>>> import numpy as np
>>> np.set_printoptions(suppress=True, linewidth=140)
>>> E = np.load("m.npy")
>>> print(E)
[[ 2  3  2  3 -2  2  1  4 -1]
 [ 3  5  4  5 -4  3  3  6 -1]
 [ 2  4  4  4 -4  2  4  4  0]
 [ 3  5  4  5 -4  3  3  6 -1]
 [-2 -4 -4 -4  4 -2 -4 -4  0]
 [ 2  3  2  3 -2  2  1  4 -1]
 [ 1  3  4  3 -4  1  5  2  1]
 [ 4  6  4  6 -4  4  2  8 -2]
 [-1 -1  0 -1  0 -1  1 -2  1]]
>>> # symmetric, so the eigenvalues are real
>>> w, V = np.linalg.eigh(E)
>>> x0 = np.array([4, -5, 9, 9, 6, 0, 0, 3, -8])
>>> print(np.abs(E).sum(axis=1).max(), round(np.abs(w).max(), 1))
40 29.3
>>> print((np.sign(V[:, -1].round(6)) == np.sign(V[0, -1].round(6))).astype(int))
[1 1 1 1 0 1 1 1 0]
>>> print(x0 @ E @ x0)
1060
>>> print(np.round(x0 @ E @ x0 / (x0 @ x0), 1), round(w[0], 1), round(w[-1], 1))
3.4 -0.0 29.3
>>> print(np.round(np.linalg.eigvalsh(E[1:, 1:]), 1) + 0)
[ 0.   0.   0.   0.   0.   0.   6.4 27.6]
>>> theta = np.radians(135)
>>> r_ = np.eye(9)
>>> r_[0, 0] = r_[2, 2] = np.cos(theta)
>>> r_[0, 2], r_[2, 0] = -np.sin(theta), np.sin(theta)
>>> print(r_.round(1))
[[-0.7  0.  -0.7  0.   0.   0.   0.   0.   0. ]
 [ 0.   1.   0.   0.   0.   0.   0.   0.   0. ]
 [ 0.7  0.  -0.7  0.   0.   0.   0.   0.   0. ]
 [ 0.   0.   0.   1.   0.   0.   0.   0.   0. ]
 [ 0.   0.   0.   0.   1.   0.   0.   0.   0. ]
 [ 0.   0.   0.   0.   0.   1.   0.   0.   0. ]
 [ 0.   0.   0.   0.   0.   0.   1.   0.   0. ]
 [ 0.   0.   0.   0.   0.   0.   0.   1.   0. ]
 [ 0.   0.   0.   0.   0.   0.   0.   0.   1. ]]
>>> out = E @ r_.T
>>> print(np.allclose(E @ E.T, out @ out.T))
True
>>> print(np.round(np.abs(out - E).max(axis=0), 1))
[9.7 0.  6.1 0.  0.  0.  0.  0.  0. ]
>>> print(np.allclose(E, E.T))
True
>>> print((E + E.T) / 2)
[[ 2.  3.  2.  3. -2.  2.  1.  4. -1.]
 [ 3.  5.  4.  5. -4.  3.  3.  6. -1.]
 [ 2.  4.  4.  4. -4.  2.  4.  4.  0.]
 [ 3.  5.  4.  5. -4.  3.  3.  6. -1.]
 [-2. -4. -4. -4.  4. -2. -4. -4.  0.]
 [ 2.  3.  2.  3. -2.  2.  1.  4. -1.]
 [ 1.  3.  4.  3. -4.  1.  5.  2.  1.]
 [ 4.  6.  4.  6. -4.  4.  2.  8. -2.]
 [-1. -1.  0. -1.  0. -1.  1. -2.  1.]]
>>> print(E @ E)
[[  52   86   68   86  -68   52   50  104  -18]
 [  86  146  120  146 -120   86   94  172  -26]
 [  68  120  104  120 -104   68   88  136  -16]
 [  86  146  120  146 -120   86   94  172  -26]
 [ -68 -120 -104 -120  104  -68  -88 -136   16]
 [  52   86   68   86  -68   52   50  104  -18]
 [  50   94   88   94  -88   50   82  100   -6]
 [ 104  172  136  172 -136  104  100  208  -36]
 [ -18  -26  -16  -26   16  -18   -6  -36   10]]
>>> print(np.round(np.abs(np.linalg.eigvals(E)).max(), 1))
29.3
>>> print(np.linalg.matrix_power(E, 3))
[[ 1480  2508  2056  2508 -2056  1480  1604  2960  -452]
 [ 2508  4276  3536  4276 -3536  2508  2796  5016  -740]
 [ 2056  3536  2960  3536 -2960  2056  2384  4112  -576]
 [ 2508  4276  3536  4276 -3536  2508  2796  5016  -740]
 [-2056 -3536 -2960 -3536  2960 -2056 -2384 -4112   576]
 [ 1480  2508  2056  2508 -2056  1480  1604  2960  -452]
 [ 1604  2796  2384  2796 -2384  1604  1972  3208  -412]
 [ 2960  5016  4112  5016 -4112  2960  3208  5920  -904]
 [ -452  -740  -576  -740   576  -452  -412  -904   164]]
>>> assert E == E.T
Traceback (most recent call last):
  File "<python-input-25>", line 1, in <module>
    assert E == E.T
           ^^^^^^^^
ValueError: The truth value of an array with more than one element is ambiguous. Use a.any() or a.all()
>>> E.inv()
Traceback (most recent call last):
  File "<python-input-26>", line 1, in <module>
    E.inv()
    ^^^^^
AttributeError: 'numpy.ndarray' object has no attribute 'inv'
